$ python3 -q
>>> import numpy as np
>>> np.set_printoptions(suppress=True, linewidth=120)
>>> E = np.array([[4, 0, 5, 5], [4, 5, 3, 4], [0, 3, 5, 0], [5, 5, 5, 0]])
>>> B = np.linalg.inv(E)
>>> np.round(np.linalg.cond(E), 3)
np.float64(5.782)
>>> np.round(E @ B, 3) + 0
array([[1., 0., 0., 0.],
       [0., 1., 0., 0.],
       [0., 0., 1., 0.],
       [0., 0., 0., 1.]])
>>> np.round(np.linalg.det(E) * B, 3)
array([[ -40.,   50.,  150., -140.],
       [ 100., -125.,  -45.,   20.],
       [ -60.,   75., -105.,  -12.],
       [ -40., -115.,  -15.,  124.]])
>>> x = np.array([1, 1, 3, 0])
>>> h1 = np.maximum(E @ x, 0)
>>> h1
array([19, 18, 18, 25])
>>> np.maximum(E @ x, 0) - np.maximum(-E @ x, 0)
array([19, 18, 18, 25])
>>> E.T @ h1
array([273, 269, 364, 167])
>>> print(round(float(np.linalg.det(E)), 3))
-660.0
>>> np.linalg.matrix_power(E, 4)
array([[ 5561,  6700,  9350,  4160],
       [ 7760,  8856, 12680,  5920],
       [ 3060,  3600,  4876,  2388],
       [ 6460,  7510, 10735,  5205]])
>>> x = np.array([1, 0, 2, 0])
>>> target = E @ x
>>> target
array([14, 10, 10, 15])
>>> np.round(np.linalg.solve(E, target + E[:, 3]), 3) + 0
array([1., 0., 2., 1.])
>>> np.round(np.linalg.solve(E.T, E[1]), 3) + 0
array([0., 1., 0., 0.])
>>> np.round(np.linalg.solve(E, target), 3) + 0
array([1., 0., 2., 0.])
>>> np.round(np.linalg.solve(E, E[:, 2]), 3) + 0
array([0., 0., 1., 0.])
>>> def softmax(z):
...     e = np.exp(z - z.max(axis=-1, keepdims=True))
...     return e / e.sum(axis=-1, keepdims=True)
... 
>>> np.round(softmax(E[1]), 3)
array([0.197, 0.534, 0.072, 0.197])
>>> np.round(softmax(E).sum(axis=1), 3)
array([1., 1., 1., 1.])
>>> att = E @ E.T / np.sqrt(4)
>>> print(np.round(softmax(att), 3) + 0)
[[0.999 0.001 0.    0.   ]
 [0.001 0.952 0.    0.047]
 [0.001 0.006 0.047 0.946]
 [0.    0.001 0.    0.999]]
>>> M = np.load("block7.npy")
>>> M
array([[ 0.9  , -0.391, -0.2  ],
       [ 0.6  , -1.203, -0.6  ],
       [ 1.5  , -3.615, -1.8  ],
       [ 0.4  ,  1.979,  1.   ],
       [-0.4  ,  0.411,  0.2  ],
       [ 0.3  ,  1.219,  0.6  ],
       [-1.7  ,  1.198,  0.6  ],
       [-0.6  ,  2.018,  1.   ],
       [-0.7  ,  2.03 ,  1.   ],
       [-0.1  , -1.407, -0.7  ],
       [ 2.1  , -1.432, -0.7  ],
       [ 0.4  ,  1.788,  0.9  ],
       [ 0.4  , -2.606, -1.3  ]])
>>> B = np.c_[M[:, :1] @ np.array([[3]]), np.array([-9, -7, 0, 8, -9, 3, -7, -5, 9, -1, -8, -8, 6])]
>>> B.round(3)
array([[ 2.7, -9. ],
       [ 1.8, -7. ],
       [ 4.5,  0. ],
       [ 1.2,  8. ],
       [-1.2, -9. ],
       [ 0.9,  3. ],
       [-5.1, -7. ],
       [-1.8, -5. ],
       [-2.1,  9. ],
       [-0.3, -1. ],
       [ 6.3, -8. ],
       [ 1.2, -8. ],
       [ 1.2,  6. ]])
>>> print(np.round(np.linalg.norm(B - M @ np.linalg.lstsq(M, B)[0], axis=0), 3) + 0)
[ 0.    24.142]
>>> np.round(np.linalg.lstsq(M, B[:, 0])[0], 3) + 0
array([3., 0., 0.])
>>> cen = M - M.mean(axis=1)
Traceback (most recent call last):
  File "<python-input-32>", line 1, in <module>
    cen = M - M.mean(axis=1)
          ~~^~~~~~~~~~~~~~~~
ValueError: operands could not be broadcast together with shapes (13,3) (13,) 
>>> cen = M - M.mean(axis=0)
>>> left, s, Vh = np.linalg.svd(cen, full_matrices=False)
>>> np.round(s ** 2 / (s ** 2).sum(), 3) + 0
array([0.896, 0.104, 0.   ])
>>> np.searchsorted(np.cumsum(s ** 2) / (s ** 2).sum(), 0.9) + 1
np.int64(2)
>>> (np.sign(left[:, 0]) == np.sign(left[0, 0])).astype(int)
array([1, 1, 1, 0, 0, 0, 0, 0, 0, 1, 1, 0, 1])
>>> np.round(Vh[0] * np.sign(Vh[0, np.abs(Vh[0]).argmax()]), 3)
array([-0.298,  0.855,  0.425])
>>> cov = np.cov(M, rowvar=False)
>>> np.round(M.std(axis=0), 3)
array([0.943, 1.837, 0.915])
>>> np.argsort(-M.std(axis=0).round(6), kind="stable")
array([1, 0, 2])
>>> print(cov.round(3))
[[ 0.964 -1.114 -0.552]
 [-1.114  3.657  1.821]
 [-0.552  1.821  0.907]]
>>> np.round(np.polyfit(M[:, 0], M[:, 2], 1), 3)
array([-0.572,  0.136])
>>> np.round(np.linalg.eigvalsh(cov)[::-1], 3) + 0
array([4.951, 0.577, 0.   ])
>>> d = np.linalg.norm(M[:, None] - M[None], axis=-1)
>>> d[1].round(6).argsort(kind="stable")[:4]
array([ 1,  9,  0, 10])
>>> d[:5, :5].round(3)
array([[0.   , 0.954, 3.649, 2.703, 1.579],
       [0.954, 0.   , 2.84 , 3.567, 2.06 ],
       [3.649, 2.84 , 0.   , 6.352, 4.88 ],
       [2.703, 3.567, 6.352, 0.   , 1.934],
       [1.579, 2.06 , 4.88 , 1.934, 0.   ]])
>>> print(d.shape)
(13, 13)
>>> (d + 1e9 * np.eye(13)).round(6).argmin(axis=1)
array([ 1,  9, 12, 11,  5, 11,  8,  8,  7,  1,  1,  3,  9])
>>> np.unravel_index(d.round(6).argmax(), d.shape)
(np.int64(2), np.int64(8))
>>> m1 = np.load("case17.npy")
>>> m1
array([[-4.,  5.,  0.],
       [ 5.,  6.,  5.],
       [ 0.,  5., -8.]])
>>> ev, vecs = np.linalg.eigh(m1)
>>> print(np.round(vecs.T @ m1 @ vecs, 3) + 0)
[[-10.087   0.      0.   ]
 [  0.     -5.233   0.   ]
 [  0.      0.      9.32 ]]
>>> (ev > 1e-8).sum(), (ev < -1e-8).sum()
(np.int64(1), np.int64(2))
>>> np.round(np.linalg.svd(m1, compute_uv=False), 3)
array([10.087,  9.32 ,  5.233])
>>> np.round(vecs.T @ vecs, 3) + 0
array([[1., 0., 0.],
       [0., 1., 0.],
       [0., 0., 1.]])
>>> np.abs(vecs[:, -1]).round(6).argmax()
np.int64(1)
>>> print(ev.round(3))
[-10.087  -5.233   9.32 ]
>>> np.round(np.linalg.eigvalsh(m1 + -1 * np.eye(3)), 3)
array([-11.087,  -6.233,   8.32 ])
>>> print(np.round(np.abs(vecs[:, -1]), 3))
[0.339 0.904 0.261]
>>> B = m1 / np.sqrt((m1 ** 2).mean(axis=1, keepdims=True))
>>> np.linalg.matrix_rank(B) == np.linalg.matrix_rank(m1)
np.True_
>>> np.round(m1 - m1.mean(axis=1, keepdims=True), 3)
array([[-4.333,  4.667, -0.333],
       [-0.333,  0.667, -0.333],
       [ 1.   ,  6.   , -7.   ]])
>>> A = np.array([[0, -1, -4, 4], [-3, -4, -3, -2], [3, 3, 0, -1], [0, -3, -2, -3]])
>>> A
array([[ 0, -1, -4,  4],
       [-3, -4, -3, -2],
       [ 3,  3,  0, -1],
       [ 0, -3, -2, -3]])
>>> rng = np.random.default_rng(997)
>>> B = A + rng.integers(-2, 3, (4, 3)) @ rng.integers(-2, 3, (3, 4))
>>> B
array([[ -1,  -2,  -4,   4],
       [ -1,  -2, -13,   2],
       [  3,   7,  -2,  -1],
       [  2,  -8,  -6,   0]])
>>> print(np.linalg.matrix_rank(B - A, tol=1e-8))
3
>>> np.round(np.linalg.svd(B - A, compute_uv=False), 3) + 0
array([12.246,  6.979,  1.151,  0.   ])
>>> proj = np.triu(np.array([[-2, -2, -1, 1], [0, -2, 2, 2], [3, -1, 3, -2], [1, 3, -3, 2]]), 1) + np.eye(4)
>>> B = proj @ A @ np.linalg.inv(proj)
>>> np.round(np.poly(B), 3)
array([   1.,    7.,   22.,   34., -165.])
>>> proj @ A - A @ proj
array([[ 3.,  2.,  6., -4.],
       [ 6., -6.,  1., -3.],
       [ 0., 12.,  1., -3.],
       [ 0.,  0.,  6.,  2.]])
>>> F = np.diag(3 * np.array([3, 6, 8])) + np.array([[1, 9, -7], [-4, 3, -1], [6, -4, 3]])
>>> F
array([[10,  9, -7],
       [-4, 21, -1],
       [ 6, -4, 27]])
>>> z = rng.permutation(3)
>>> z
array([1, 2, 0])
>>> B = F[z][:, z]
>>> print(np.allclose(B, F))
False
>>> print(np.diag(B))
[21 27 10]
>>> B
array([[21, -1, -4],
       [-4, 27,  6],
       [ 9, -7, 10]])
>>> np.round(np.sort(np.abs(np.linalg.eigvals(B))), 3)
array([17.473, 17.473, 23.969])
>>> np.round(np.sort(np.abs(np.linalg.eigvals(F))), 3)
array([17.473, 17.473, 23.969])
>>> np.linalg.matrix_power(F, 3)
array([[-2616,  7717, -7697],
       [-3056,  7499,   -39],
       [ 7078, -3520, 17129]])
>>> np.allclose(F, F.T)
False
>>> round(np.abs(np.linalg.eigvals(F)).max(), 3)
np.float64(23.969)
>>> B = np.array([[0, 4, 1], [4, 0, 5], [3, 1, 2]])
>>> np.einsum("ij->j", m1)
array([ 1., 16., -3.])
>>> np.vstack([m1, B.T]).shape
(6, 3)
>>> np.linalg.matrix_rank(m1 @ B)
np.int64(3)
>>> arr = np.load("out18.npy")
>>> print(arr)
[[ 0.089 -0.877  1.55 ]
 [-0.432 -1.576  0.689]
 [-1.532 -3.871 -1.036]
 [ 1.578  2.168  3.019]
 [-1.684 -2.946 -2.668]
 [ 0.474  1.692 -0.64 ]
 [-1.861 -3.736 -2.412]
 [-0.222 -0.895  0.332]
 [ 0.322 -0.055  1.3  ]
 [ 1.268  2.133  1.69 ]
 [ 1.081  3.111  0.14 ]
 [ 1.043  0.494  3.642]
 [ 0.934 -0.302  3.89 ]
 [-0.815  0.338 -4.007]
 [-0.888 -2.322 -0.446]]
>>> B = np.c_[arr[:, :2] @ np.array([[3, 3], [2, 3]]), np.array([5, 1, 9, -1, -3, 2, 7, -5, -2, 8, -4, 8, 5, -3, -2])]
>>> B.round(3)
array([[ -1.487,  -2.364,   5.   ],
       [ -4.448,  -6.024,   1.   ],
       [-12.338, -16.209,   9.   ],
       [  9.07 ,  11.238,  -1.   ],
       [-10.944, -13.89 ,  -3.   ],
       [  4.806,   6.498,   2.   ],
       [-13.055, -16.791,   7.   ],
       [ -2.456,  -3.351,  -5.   ],
       [  0.856,   0.801,  -2.   ],
       [  8.07 ,  10.203,   8.   ],
       [  9.465,  12.576,  -4.   ],
       [  4.117,   4.611,   8.   ],
       [  2.198,   1.896,   5.   ],
       [ -1.769,  -1.431,  -3.   ],
       [ -7.308,  -9.63 ,  -2.   ]])
>>> np.round(np.linalg.norm(B - arr @ np.linalg.lstsq(arr, B)[0], axis=0), 3) + 0
array([ 0.   ,  0.   , 14.867])
>>> np.linalg.matrix_rank(B)
np.int64(3)
>>> x = np.array([0, 0, 3, 9])
>>> target = E @ x
>>> coef, lr = np.zeros(4), 1 / np.linalg.norm(E, 2) ** 2
>>> for i in range(60):
...     coef -= lr * E.T @ (E @ coef - target)
...     if i % 10 == 0: print(i, round(np.linalg.norm(E @ coef - target), 3))
... 
0 32.352
10 9.963
20 5.948
30 4.291
40 3.156
50 2.327
>>> print(round(np.linalg.cond(E), 3))
5.782
>>> Q, vecs = np.linalg.qr(arr[:, :1])[0], np.linalg.qr(arr[:, 1:])[0]
>>> s = np.linalg.svd(Q.T @ vecs, compute_uv=False)
>>> print(s.round(3))
[0.999]
>>> (s > 0.9).sum()
np.int64(1)
>>> round(np.linalg.norm(Q @ Q.T - vecs @ vecs.T, 2), 3)
np.float64(1.0)
>>> data = np.loadtxt("layer1.csv", delimiter=",")
>>> data
array([[ 2.323, -0.383, -0.458,  0.385],
       [-0.383,  2.374,  0.209, -0.298],
       [-0.458,  0.209,  1.163, -0.145],
       [ 0.385, -0.298, -0.145,  1.14 ]])
>>> x = np.array([3, -3, -2, 1])
>>> h1 = np.maximum(data @ x, 0)
>>> np.maximum(data @ (3 * x), 0)
array([28.257,  0.   ,  0.   , 10.437])
>>> print(np.round(data.T @ h1, 3))
[23.22  -4.644 -4.818  7.592]
